$ ipython --no-banner

In [1]: import numpy as np

In [2]: np.set_printoptions(precision=1, suppress=True, linewidth=160, floatmode="fixed")

In [3]: X = np.load("test1.npy")

In [4]: X.round(1) + 0
Out[4]: 
array([[ 0.7,  0.0, -0.4, -0.2,  0.0, -0.4,  0.0, -0.2, -0.2, -0.2],
       [ 0.0,  1.0, -0.1,  0.0,  0.0, -0.1,  0.0,  0.0,  0.0,  0.0],
       [-0.4, -0.1,  0.5, -0.3, -0.1, -0.5, -0.1, -0.3, -0.3, -0.3],
       [-0.2,  0.0, -0.3,  0.8,  0.0, -0.3,  0.0, -0.2, -0.2, -0.2],
       [ 0.0,  0.0, -0.1,  0.0,  1.0, -0.1,  0.0,  0.0,  0.0,  0.0],
       [-0.4, -0.1, -0.5, -0.3, -0.1,  0.5, -0.1, -0.3, -0.3, -0.3],
       [ 0.0,  0.0, -0.1,  0.0,  0.0, -0.1,  1.0,  0.0,  0.0,  0.0],
       [-0.2,  0.0, -0.3, -0.2,  0.0, -0.3,  0.0,  0.8, -0.2, -0.2],
       [-0.2,  0.0, -0.3, -0.2,  0.0, -0.3,  0.0, -0.2,  0.8, -0.2],
       [-0.2,  0.0, -0.3, -0.2,  0.0, -0.3,  0.0, -0.2, -0.2,  0.8]])

In [5]: # orthonormal columns

In [6]: np.round(X @ X.T, 1) + 0
Out[6]: 
array([[1.0, 0.0, 0.0, 0.0, 0.0, 0.0, 0.0, 0.0, 0.0, 0.0],
       [0.0, 1.0, 0.0, 0.0, 0.0, 0.0, 0.0, 0.0, 0.0, 0.0],
       [0.0, 0.0, 1.0, 0.0, 0.0, 0.0, 0.0, 0.0, 0.0, 0.0],
       [0.0, 0.0, 0.0, 1.0, 0.0, 0.0, 0.0, 0.0, 0.0, 0.0],
       [0.0, 0.0, 0.0, 0.0, 1.0, 0.0, 0.0, 0.0, 0.0, 0.0],
       [0.0, 0.0, 0.0, 0.0, 0.0, 1.0, 0.0, 0.0, 0.0, 0.0],
       [0.0, 0.0, 0.0, 0.0, 0.0, 0.0, 1.0, 0.0, 0.0, 0.0],
       [0.0, 0.0, 0.0, 0.0, 0.0, 0.0, 0.0, 1.0, 0.0, 0.0],
       [0.0, 0.0, 0.0, 0.0, 0.0, 0.0, 0.0, 0.0, 1.0, 0.0],
       [0.0, 0.0, 0.0, 0.0, 0.0, 0.0, 0.0, 0.0, 0.0, 1.0]])

In [7]: np.linalg.norm(X, axis=0)
Out[7]: array([1.0, 1.0, 1.0, 1.0, 1.0, 1.0, 1.0, 1.0, 1.0, 1.0])

In [8]: np.linalg.svd(X, compute_uv=False)
Out[8]: array([1.0, 1.0, 1.0, 1.0, 1.0, 1.0, 1.0, 1.0, 1.0, 1.0])

In [9]: np.round(np.linalg.pinv(X), 1) + 0
Out[9]: 
array([[ 0.7,  0.0, -0.4, -0.2,  0.0, -0.4,  0.0, -0.2, -0.2, -0.2],
       [ 0.0,  1.0, -0.1,  0.0,  0.0, -0.1,  0.0,  0.0,  0.0,  0.0],
       [-0.4, -0.1,  0.5, -0.3, -0.1, -0.5, -0.1, -0.3, -0.3, -0.3],
       [-0.2,  0.0, -0.3,  0.8,  0.0, -0.3,  0.0, -0.2, -0.2, -0.2],
       [ 0.0,  0.0, -0.1,  0.0,  1.0, -0.1,  0.0,  0.0,  0.0,  0.0],
       [-0.4, -0.1, -0.5, -0.3, -0.1,  0.5, -0.1, -0.3, -0.3, -0.3],
       [ 0.0,  0.0, -0.1,  0.0,  0.0, -0.1,  1.0,  0.0,  0.0,  0.0],
       [-0.2,  0.0, -0.3, -0.2,  0.0, -0.3,  0.0,  0.8, -0.2, -0.2],
       [-0.2,  0.0, -0.3, -0.2,  0.0, -0.3,  0.0, -0.2,  0.8, -0.2],
       [-0.2,  0.0, -0.3, -0.2,  0.0, -0.3,  0.0, -0.2, -0.2,  0.8]])
